$ ipython --no-banner

In [1]: import numpy as np

In [2]: import numpy.linalg as la

In [3]: np.set_printoptions(suppress=True, linewidth=120)

In [4]: mat = 2 * np.eye(4) + np.ones((4, 4))

In [5]: mat
Out[5]: 
array([[3., 1., 1., 1.],
       [1., 3., 1., 1.],
       [1., 1., 3., 1.],
       [1., 1., 1., 3.]])

In [6]: ev, V = la.eigh(mat)

In [7]: x = np.array([1, 2, 2, 1])

In [8]: np.abs(mat).sum(axis=1).max(), round(float(np.abs(ev).max()), 3)
Out[8]: (np.float64(6.0), 6.0)

In [9]: np.round(V * np.abs(ev) @ V.T, 3)
Out[9]: 
array([[3., 1., 1., 1.],
       [1., 3., 1., 1.],
       [1., 1., 3., 1.],
       [1., 1., 1., 3.]])

In [10]: np.round(la.eigvalsh(mat[1:, 1:]), 3)
Out[10]: array([2., 2., 5.])

In [11]: x @ mat @ x
Out[11]: np.float64(56.0)

In [12]: ev, V = la.eigh(mat)

In [13]: np.round(ev.sum(), 3), np.trace(mat)
Out[13]: (np.float64(12.0), np.float64(12.0))

In [14]: np.abs(V[:, -1]).round(6).argmax()
Out[14]: np.int64(0)

In [15]: np.round(la.svd(mat, compute_uv=False), 3)
Out[15]: array([6., 2., 2., 2.])

In [16]: np.round(V @ np.diag(ev) @ V.T, 3)
Out[16]: 
array([[3., 1., 1., 1.],
       [1., 3., 1., 1.],
       [1., 1., 3., 1.],
       [1., 1., 1., 3.]])

In [17]: np.fft.fft(mat[0])
Out[17]: array([6.+0.j, 2.+0.j, 2.+0.j, 2.+0.j])

In [18]: proj = np.triu(np.array([[0, 3, 1, 5], [2, 4, 0, 3], [3, 4, 0, 0], [0, 5, 4, 3]]), 1) + np.eye(4)

In [19]: Y = proj @ mat @ la.inv(proj)

In [20]: np.trace(Y), np.trace(mat)
Out[20]: (np.float64(12.0), np.float64(12.0))

In [21]: proj @ mat - mat @ proj
Out[21]: 
array([[ 9.,  6.,  8.,  1.],
       [ 3.,  0.,  2., -5.],
       [ 0., -3., -1., -8.],
       [ 0., -3., -1., -8.]])

In [22]: rng = np.random.default_rng(48)

In [23]: z = rng.permutation(4)

In [24]: z
Out[24]: array([3, 2, 0, 1])

In [25]: Y = mat[z][:, z]

In [26]: np.round(np.sort(np.abs(la.eigvals(Y))), 3)
Out[26]: array([2., 2., 2., 6.])

In [27]: Y
Out[27]: 
array([[3., 1., 1., 1.],
       [1., 3., 1., 1.],
       [1., 1., 3., 1.],
       [1., 1., 1., 3.]])

In [28]: np.trace(Y)
Out[28]: np.float64(12.0)

In [29]: np.allclose(Y, mat)
Out[29]: True

In [30]: data = np.array([[0.0, 0.0, -5.0, -4.0, -6.0, 3.0, -1.0],
    ...:     [0.0, 0.0, -1.0, 9.0, -3.0, 3.0, -3.0],
    ...:     [-5.0, -1.0, 0.0, 0.0, 0.0, 0.0, 0.0],
    ...:     [-4.0, 9.0, 0.0, 0.0, 0.0, 0.0, 0.0],
    ...:     [-6.0, -3.0, 0.0, 0.0, 0.0, 0.0, 0.0],
    ...:     [3.0, 3.0, 0.0, 0.0, 0.0, 0.0, 0.0],
    ...:     [-1.0, -3.0, 0.0, 0.0, 0.0, 0.0, 0.0]])

In [31]: # null space of dimension 3

In [32]: ev, V = la.eigh(data)

In [33]: x = np.array([0, 0, 2, 2, 0, 0, -2])

In [34]: np.round(la.eigvalsh(data[1:, 1:]), 3)
Out[34]: array([-10.44,   0.  ,   0.  ,   0.  ,   0.  ,  10.44])

In [35]: np.abs(data).sum(axis=1).max(), np.round(np.abs(ev).max(), 3)
Out[35]: (np.float64(19.0), np.float64(10.442))

In [36]: x @ data @ x
Out[36]: np.float64(0.0)

In [37]: Uu, sv, Vh = la.svd(data)

In [38]: V = Vh[:(sv > 1e-8).sum()]

In [39]: x = data[3] + 2 * data[2] + rng.integers(2) * np.eye(7)[2]

In [40]: x
Out[40]: array([-14.,   7.,   1.,   0.,   0.,   0.,   0.])

In [41]: np.round(np.diag(V.T @ V), 3)
Out[41]: array([1.   , 1.   , 0.298, 0.92 , 0.5  , 0.188, 0.095])

In [42]: np.round(la.norm(x - V.T @ V @ x), 3)
Out[42]: np.float64(0.838)

In [43]: np.allclose(V.T @ V @ x, x)
Out[43]: False

In [44]: Uu, sv, Vh = la.svd(data)

In [45]: sv.round(3) + 0
Out[45]: array([10.442, 10.442,  9.325,  9.325,  0.   ,  0.   ,  0.   ])

In [46]: np.argmax(sv[:-1] / (sv[1:] + 1e-6)) + 1
Out[46]: np.int64(4)

In [47]: Y = Uu[:, :4] @ np.diag(sv[:4]) @ Vh[:4]

In [48]: np.round(la.norm(data - Y) / la.norm(data), 3)
Out[48]: np.float64(0.0)

In [49]: la.matrix_rank(data, rtol=0.05)
Out[49]: np.int64(4)

In [50]: rk = la.matrix_rank(data)

In [51]: rk
Out[51]: np.int64(4)

In [52]: null = la.svd(data)[2][rk:].T

In [53]: la.matrix_rank(data.T @ data), la.matrix_rank(data @ data.T)
Out[53]: (np.int64(4), np.int64(4))

In [54]: [int(la.matrix_rank(np.delete(data, i, axis=0))) for i in range(7)]
Out[54]: [3, 3, 4, 4, 4, 4, 4]

In [55]: [int(la.matrix_rank(data[:, :j + 1])) for j in range(7)]
Out[55]: [1, 2, 3, 4, 4, 4, 4]

In [56]: F = np.loadtxt("w.csv", delimiter=",")

In [57]: F
Out[57]: 
array([[3., 0., 3., 2., 0., 3., 3.],
       [0., 2., 0., 0., 0., 0., 0.],
       [1., 0., 0., 2., 0., 3., 1.],
       [1., 0., 2., 0., 0., 3., 3.],
       [0., 0., 0., 0., 2., 0., 0.],
       [2., 0., 3., 1., 0., 0., 1.],
       [1., 0., 1., 3., 0., 0., 3.]])

In [58]: F @ F
Out[58]: 
array([[23.,  0., 25., 24.,  0., 24., 30.],
       [ 0.,  4.,  0.,  0.,  0.,  0.,  0.],
       [12.,  0., 17.,  8.,  0.,  9., 15.],
       [14.,  0., 15., 18.,  0.,  9., 17.],
       [ 0.,  0.,  0.,  0.,  4.,  0.,  0.],
       [11.,  0.,  9., 13.,  0., 18., 15.],
       [10.,  0., 12., 13.,  0., 15., 22.]])

In [59]: np.allclose(F, F.T)
Out[59]: False

In [60]: np.round(np.sort(np.abs(la.eigvals(F))), 3)
Out[60]: array([0.376, 2.   , 2.   , 2.275, 2.815, 2.815, 8.848])

In [61]: np.trace(F)
Out[61]: np.float64(10.0)

In [62]: (F - F.T) / 2
Out[62]: 
array([[ 0. ,  0. ,  1. ,  0.5,  0. ,  0.5,  1. ],
       [ 0. ,  0. ,  0. ,  0. ,  0. ,  0. ,  0. ],
       [-1. ,  0. ,  0. ,  0. ,  0. ,  0. ,  0. ],
       [-0.5,  0. ,  0. ,  0. ,  0. ,  1. ,  0. ],
       [ 0. ,  0. ,  0. ,  0. ,  0. ,  0. ,  0. ],
       [-0.5,  0. ,  0. , -1. ,  0. ,  0. ,  0.5],
       [-1. ,  0. ,  0. ,  0. ,  0. , -0.5,  0. ]])

In [63]: def softmax(z):
    ...:     e = np.exp(z - z.max(axis=-1, keepdims=True))
    ...:     return e / e.sum(axis=-1, keepdims=True)
    ...: 

In [64]: np.round(softmax(F[3] + -3), 3)
Out[64]: array([0.051, 0.019, 0.139, 0.019, 0.019, 0.377, 0.377])

In [65]: scores = F @ F.T / np.sqrt(7)

In [66]: softmax(scores).round(6).argmax(axis=1)
Out[66]: array([0, 1, 0, 0, 4, 0, 0])

In [67]: z = rng.permutation(7)

In [68]: Y = F[:, z] * rng.choice([-1, 1], 7)

In [69]: Y
Out[69]: 
array([[ 3.,  3.,  0.,  2., -3.,  0.,  3.],
       [ 0.,  0.,  0.,  0., -0.,  2.,  0.],
       [ 3.,  0.,  0.,  2., -1.,  0.,  1.],
       [ 3.,  2.,  0.,  0., -1.,  0.,  3.],
       [ 0.,  0.,  2.,  0., -0.,  0.,  0.],
       [ 0.,  3.,  0.,  1., -2.,  0.,  1.],
       [ 0.,  1.,  0.,  3., -1.,  0.,  3.]])

In [70]: Uu, _, Vh = la.svd(F.T @ Y)

In [71]: z
Out[71]: array([5, 2, 4, 3, 0, 1, 6])

In [72]: A = 0.7 ** np.abs(np.subtract.outer(np.arange(7), np.arange(7)))

In [73]: A.round(3)
Out[73]: 
array([[1.   , 0.7  , 0.49 , 0.343, 0.24 , 0.168, 0.118],
       [0.7  , 1.   , 0.7  , 0.49 , 0.343, 0.24 , 0.168],
       [0.49 , 0.7  , 1.   , 0.7  , 0.49 , 0.343, 0.24 ],
       [0.343, 0.49 , 0.7  , 1.   , 0.7  , 0.49 , 0.343],
       [0.24 , 0.343, 0.49 , 0.7  , 1.   , 0.7  , 0.49 ],
       [0.168, 0.24 , 0.343, 0.49 , 0.7  , 1.   , 0.7  ],
       [0.118, 0.168, 0.24 , 0.343, 0.49 , 0.7  , 1.   ]])

In [74]: ev, V = la.eigh(A)

In [75]: np.round(la.eigvalsh(A + 2 * np.eye(7)), 3)
Out[75]: array([2.185, 2.214, 2.275, 2.405, 2.709, 3.534, 5.679])

In [76]: np.round(V @ np.diag(ev) @ V.T, 3)
Out[76]: 
array([[1.   , 0.7  , 0.49 , 0.343, 0.24 , 0.168, 0.118],
       [0.7  , 1.   , 0.7  , 0.49 , 0.343, 0.24 , 0.168],
       [0.49 , 0.7  , 1.   , 0.7  , 0.49 , 0.343, 0.24 ],
       [0.343, 0.49 , 0.7  , 1.   , 0.7  , 0.49 , 0.343],
       [0.24 , 0.343, 0.49 , 0.7  , 1.   , 0.7  , 0.49 ],
       [0.168, 0.24 , 0.343, 0.49 , 0.7  , 1.   , 0.7  ],
       [0.118, 0.168, 0.24 , 0.343, 0.49 , 0.7  , 1.   ]])
